$ python -q
>>> import numpy as np
>>> np.set_printoptions(precision=3, suppress=True, linewidth=160, floatmode="fixed")
>>> def rd(a):
...     return np.round(a, 3) + 0
... 
>>> arr = np.load("data.npy")
>>> arr
array([[ -0.600,   1.700,   0.400],
       [ -1.000,  -0.200,   1.400],
       [  1.900,  -1.200,   0.400],
       [  1.100,   0.100,   0.300],
       [ -1.500,  -0.400,  -0.200],
       [  0.400,   0.100,  -0.100],
       [  0.900,   0.200,   0.900],
       [ -0.100,  -0.100,  -0.800],
       [ -0.300,   0.700,  -0.700],
       [ -0.700,   0.400,  -1.400],
       [  0.400,  -0.400,   0.600],
       [-14.000,  -1.000,  -2.000],
       [ -0.100,  -0.500,  -1.100],
       [ -0.400,  -0.900,  -0.600],
       [  0.600,  -0.500,  -1.300]])
>>> # row 11 is much longer than the rest
>>> x = np.array([1, -1, -4])
>>> y = arr @ x
>>> rd(np.linalg.lstsq(arr, y)[0])
array([ 1.000, -1.000, -4.000])
>>> rng = np.random.default_rng(87550)
>>> y = y + 0.05 * rng.normal(size=15)
>>> rd(y)
array([-3.815, -6.424,  1.491, -0.219, -0.312,  0.685, -2.947,  3.208,  1.836,  4.431, -1.655, -5.031,  4.896,  2.954,  6.277])
>>> coef, *_ = np.linalg.lstsq(arr, y)
>>> coef.round()
array([ 1.000, -1.000, -4.000])
>>> rd(coef)
array([ 1.002, -0.984, -4.013])
>>> rd(np.linalg.norm(arr, 2))
np.float64(14.553)
>>> np.linalg.norm(arr, axis=1).argmax()
np.int64(11)
>>> cov = arr.T @ arr
>>> rd(np.diag(cov))
array([206.680,   7.720,  13.940])
>>> (arr @ arr.T).shape
(15, 15)
>>> rd(np.linalg.svd(arr, compute_uv=False) ** 2)
array([211.781,   9.868,   6.692])
>>> np.linalg.matrix_rank(cov)
np.int64(3)
>>> rd(np.linalg.eigvalsh(cov)[::-1])
array([211.781,   9.868,   6.692])
>>> cen = arr - arr.mean(axis=0)
>>> left, sig, Vh = np.linalg.svd(cen, full_matrices=False)
>>> np.searchsorted(np.cumsum(sig ** 2) / (sig ** 2).sum(), 0.9) + 1
np.int64(1)
>>> rd(sig)
array([14.100,  3.073,  2.584])
>>> rd(np.abs(Vh[-1]))
array([0.004, 0.947, 0.322])
>>> rd(sig ** 2 / (sig ** 2).sum())
array([0.925, 0.044, 0.031])
>>> X = np.load("run9.npy")
>>> X
array([[-2,  1],
       [-2,  1],
       [-2,  1]])
>>> # rank 1
>>> P = arr @ np.linalg.solve(arr.T @ arr, arr.T)
>>> rd(P @ arr[:, 2])
array([ 0.400,  1.400,  0.400,  0.300, -0.200, -0.100,  0.900, -0.800, -0.700, -1.400,  0.600, -2.000, -1.100, -0.600, -1.300])
>>> rd(np.linalg.eigvalsh(P))
array([0.000, 0.000, 0.000, 0.000, 0.000, 0.000, 0.000, 0.000, 0.000, 0.000, 0.000, 0.000, 1.000, 1.000, 1.000])
>>> np.linalg.matrix_rank(X, rtol=0.1)
np.int64(1)
>>> np.linalg.cond(X) > 100
np.True_
>>> left, sig, Vh = np.linalg.svd(X)
>>> vecs = Vh[:(sig > 1e-8).sum()]
>>> x = X[2] + -3 * X[1] + rng.integers(2) * np.eye(2)[1]
>>> x
array([ 4.000, -1.000])
>>> rd(vecs.T @ vecs)
array([[ 0.800, -0.400],
       [-0.400,  0.200]])
>>> np.linalg.matrix_rank(np.vstack([X, x]))
np.int64(2)
>>> rk = np.linalg.matrix_rank(X)
>>> rk
np.int64(1)
>>> ns = np.linalg.svd(X)[2][rk:].T
>>> [int(np.linalg.matrix_rank(X[:i])) for i in range(1, len(X) + 1)]
[1, 1, 1]
>>> [int(np.linalg.matrix_rank(np.delete(X, i, axis=0))) for i in range(3)]
[1, 1, 1]
>>> rd(ns @ ns.T)
array([[0.200, 0.400],
       [0.400, 0.800]])
>>> np.allclose(X @ ns, 0)
True
>>> th = np.deg2rad(180)
>>> M = np.eye(4)
>>> M[np.ix_([0, 1], [0, 1])] = [[np.cos(th), -np.sin(th)], [np.sin(th), np.cos(th)]]
>>> rd(M)
array([[-1.000,  0.000,  0.000,  0.000],
       [ 0.000, -1.000,  0.000,  0.000],
       [ 0.000,  0.000,  1.000,  0.000],
       [ 0.000,  0.000,  0.000,  1.000]])
>>> w1 = np.array([[7, 1, 5, 2, 0, 7], [2, 4, 4, 6, 4, 1]])
>>> coef = np.array([2, 1, -1, 1, 2, -1])
>>> H = np.maximum(X @ w1 + coef, 0)
>>> (H > 0).mean(axis=0)
array([0.000, 1.000, 0.000, 1.000, 1.000, 0.000])
>>> (H > 0).astype(int)
array([[0, 1, 0, 1, 1, 0],
       [0, 1, 0, 1, 1, 0],
       [0, 1, 0, 1, 1, 0]])
>>> Z = np.array([[6, 8], [9, 7], [3, 9], [1, 1], [5, 0], [2, 1]])
>>> (H @ Z).round(6).argmax(axis=1)
array([0, 0, 0])
>>> H @ Z
array([[60, 24],
       [60, 24],
       [60, 24]])
>>> A2 = np.array([[-4], [-2], [2]])
>>> Z = np.array([[1, 3, 0]])
>>> A = A2 @ Z
>>> A
array([[ -4, -12,   0],
       [ -2,  -6,   0],
       [  2,   6,   0]])
>>> rk = np.linalg.matrix_rank(A)
>>> rk
np.int64(1)
>>> ns = np.linalg.svd(A)[2][rk:].T
>>> [int(np.linalg.matrix_rank(A[:, :j + 1])) for j in range(3)]
[1, 1, 1]
>>> rd(A @ ns)
array([[0.000, 0.000],
       [0.000, 0.000],
       [0.000, 0.000]])
>>> [int(np.linalg.matrix_rank(A[:i])) for i in range(1, len(A) + 1)]
[1, 1, 1]
>>> np.allclose(A @ ns, 0)
True
>>> A2 = np.array([[-3, 4], [2, 2]])
>>> Z = np.kron(A2, A)
>>> np.linalg.matrix_rank(Z)
np.int64(2)
>>> rd(A @ np.linalg.pinv(A) @ A)
array([[ -4.000, -12.000,   0.000],
       [ -2.000,  -6.000,   0.000],
       [  2.000,   6.000,   0.000]])
>>> rd(np.trace(np.linalg.pinv(A) @ A))
np.float64(1.0)
>>> try:
...     np.linalg.inv(A)
... except np.linalg.LinAlgError as e:
...     print("failed:", e)
... 
failed: Singular matrix
>>> left, sig, Vh = np.linalg.svd(A)
>>> vecs = Vh[:(sig > 1e-8).sum()]
>>> x = A[0] + -1 * A[2] + rng.integers(2) * np.eye(3)[2]
>>> x
array([ -6.000, -18.000,   0.000])
>>> rd(vecs.T @ vecs)
array([[0.100, 0.300, 0.000],
       [0.300, 0.900, 0.000],
       [0.000, 0.000, 0.000]])
>>> np.allclose(vecs.T @ vecs @ x, x)
True
>>> rd(np.linalg.norm(x - vecs.T @ vecs @ x))
np.float64(0.0)
